>>> import numpy as np
>>> np.set_printoptions(precision=3, suppress=True, linewidth=200, sign=" ")
>>> A2 = np.array([[1, 3, 2, 0, 0, 3, 2, -1, 0, 2, 0],
...     [-1, -3, -2, -1, -1, -3, -3, 2, 2, 3, -3],
...     [-2, 1, 0, -1, -2, 3, 1, -2, -2, 1, -1],
...     [0, -3, 3, 3, 0, -3, 2, 3, 2, 2, 3],
...     [2, 1, 0, 2, 3, -2, -2, 0, -3, 0, -1],
...     [2, -1, 3, 2, 3, 2, -3, 3, 2, 1, -3]])
>>> W0 = A2.T @ A2
>>> print(W0)
[[ 14   4  10  11  17   0  -7   7   0  -1  -3]
 [  4  30   0  -7   1  26  11 -23 -19  -9   1]
 [ 10   0  26  17  11   9   7  12   8   7   6]
 [ 11  -7  17  19  15  -9  -2  15   4   4   5]
 [ 17   1  11  15  23  -3 -14  11  -1  -2  -7]
 [  0  26   9  -9  -3  44  10 -18  -8  -4  -7]
 [ -7  11   7  -2 -14  10  31 -13  -4  -3  25]
 [  7 -23  12  15  11 -18 -13  27  20  11  -4]
 [  0 -19   8   4  -1  -8  -4  20  25  10  -1]
 [ -1  -9   7   4  -2  -4  -3  11  10  19  -7]
 [ -3   1   6   5  -7  -7  25  -4  -1  -7  29]]
>>> # rows and columns are dependent
>>> vals, V = np.linalg.eigh(W0)
>>> x0 = np.array([1, 7, 3, 9, 8, 2, 4, 2, 2, 3, 2])
>>> np.round(V * np.maximum(vals, 0) @ V.T, 3) + 0
array([[ 14.,   4.,  10.,  11.,  17.,   0.,  -7.,   7.,   0.,  -1.,  -3.],
       [  4.,  30.,   0.,  -7.,   1.,  26.,  11., -23., -19.,  -9.,   1.],
       [ 10.,   0.,  26.,  17.,  11.,   9.,   7.,  12.,   8.,   7.,   6.],
       [ 11.,  -7.,  17.,  19.,  15.,  -9.,  -2.,  15.,   4.,   4.,   5.],
       [ 17.,   1.,  11.,  15.,  23.,  -3., -14.,  11.,  -1.,  -2.,  -7.],
       [  0.,  26.,   9.,  -9.,  -3.,  44.,  10., -18.,  -8.,  -4.,  -7.],
       [ -7.,  11.,   7.,  -2., -14.,  10.,  31., -13.,  -4.,  -3.,  25.],
       [  7., -23.,  12.,  15.,  11., -18., -13.,  27.,  20.,  11.,  -4.],
       [  0., -19.,   8.,   4.,  -1.,  -8.,  -4.,  20.,  25.,  10.,  -1.],
       [ -1.,  -9.,   7.,   4.,  -2.,  -4.,  -3.,  11.,  10.,  19.,  -7.],
       [ -3.,   1.,   6.,   5.,  -7.,  -7.,  25.,  -4.,  -1.,  -7.,  29.]])
>>> (np.sign(V[:, -1].round(6)) == np.sign(V[0, -1].round(6))).astype(int)
array([ 1,  0,  1,  1,  1,  0,  0,  1,  1,  1,  0])
>>> print(np.abs(W0).sum(axis=1).max(), round(float(np.abs(vals).max()), 3))
161 108.342
>>> feats = 0.9 ** np.abs(np.subtract.outer(np.arange(8), np.arange(8)))
>>> feats
array([[ 1.   ,  0.9  ,  0.81 ,  0.729,  0.656,  0.59 ,  0.531,  0.478],
       [ 0.9  ,  1.   ,  0.9  ,  0.81 ,  0.729,  0.656,  0.59 ,  0.531],
       [ 0.81 ,  0.9  ,  1.   ,  0.9  ,  0.81 ,  0.729,  0.656,  0.59 ],
       [ 0.729,  0.81 ,  0.9  ,  1.   ,  0.9  ,  0.81 ,  0.729,  0.656],
       [ 0.656,  0.729,  0.81 ,  0.9  ,  1.   ,  0.9  ,  0.81 ,  0.729],
       [ 0.59 ,  0.656,  0.729,  0.81 ,  0.9  ,  1.   ,  0.9  ,  0.81 ],
       [ 0.531,  0.59 ,  0.656,  0.729,  0.81 ,  0.9  ,  1.   ,  0.9  ],
       [ 0.478,  0.531,  0.59 ,  0.656,  0.729,  0.81 ,  0.9  ,  1.   ]])
>>> u = np.array([2, 1, 2, 0, 2, 2, 1, 0])
>>> A2 = feats + np.outer(u, np.eye(8)[4])
>>> np.linalg.matrix_rank(np.linalg.inv(A2) - np.linalg.inv(feats), tol=1e-8)
np.int64(1)
>>> np.round(np.linalg.det(A2) / np.linalg.det(feats), 3), round(float(1 + np.linalg.solve(feats, u)[4]), 3)
(np.float64(10.579), 10.579)
>>> low = np.linalg.cholesky(feats)
>>> print(low)
[[ 1.     0.     0.     0.     0.     0.     0.     0.   ]
 [ 0.9    0.436  0.     0.     0.     0.     0.     0.   ]
 [ 0.81   0.392  0.436  0.     0.     0.     0.     0.   ]
 [ 0.729  0.353  0.392  0.436  0.     0.     0.     0.   ]
 [ 0.656  0.318  0.353  0.392  0.436  0.     0.     0.   ]
 [ 0.59   0.286  0.318  0.353  0.392  0.436  0.     0.   ]
 [ 0.531  0.257  0.286  0.318  0.353  0.392  0.436  0.   ]
 [ 0.478  0.232  0.257  0.286  0.318  0.353  0.392  0.436]]
>>> A = np.array([[-2, 1, -3, -4, 0],
...     [1, 4, 2, 0, -3],
...     [-3, 2, -6, -3, 1],
...     [-4, 0, -3, -2, 2],
...     [0, -3, 1, 2, 2]])
>>> A
array([[-2,  1, -3, -4,  0],
       [ 1,  4,  2,  0, -3],
       [-3,  2, -6, -3,  1],
       [-4,  0, -3, -2,  2],
       [ 0, -3,  1,  2,  2]])
>>> # symmetric
>>> x0 = np.array([-2, -3, -1, 0, 2, 3, -1, 2])
>>> np.linalg.norm(feats @ x0) <= np.linalg.norm(feats, 2) * np.linalg.norm(x0) + 1e-9
np.True_
>>> feats @ np.eye(8)[2]
array([ 0.81 ,  0.9  ,  1.   ,  0.9  ,  0.81 ,  0.729,  0.656,  0.59 ])
>>> (feats * x0).sum(axis=1)
array([-2.001, -1.801, -0.988,  0.025,  1.039,  1.642,  1.63 ,  1.847])
>>> feats @ (2 * x0)
array([-4.002, -3.603, -1.976,  0.05 ,  2.078,  3.283,  3.259,  3.693])
>>> (feats @ x0).argmax()
np.int64(7)
>>> np.sign((feats @ x0).round(6))
array([-1., -1., -1.,  1.,  1.,  1.,  1.,  1.])
>>> print(np.einsum("ij,j->i", feats, x0))
[-2.001 -1.801 -0.988  0.025  1.039  1.642  1.63   1.847]
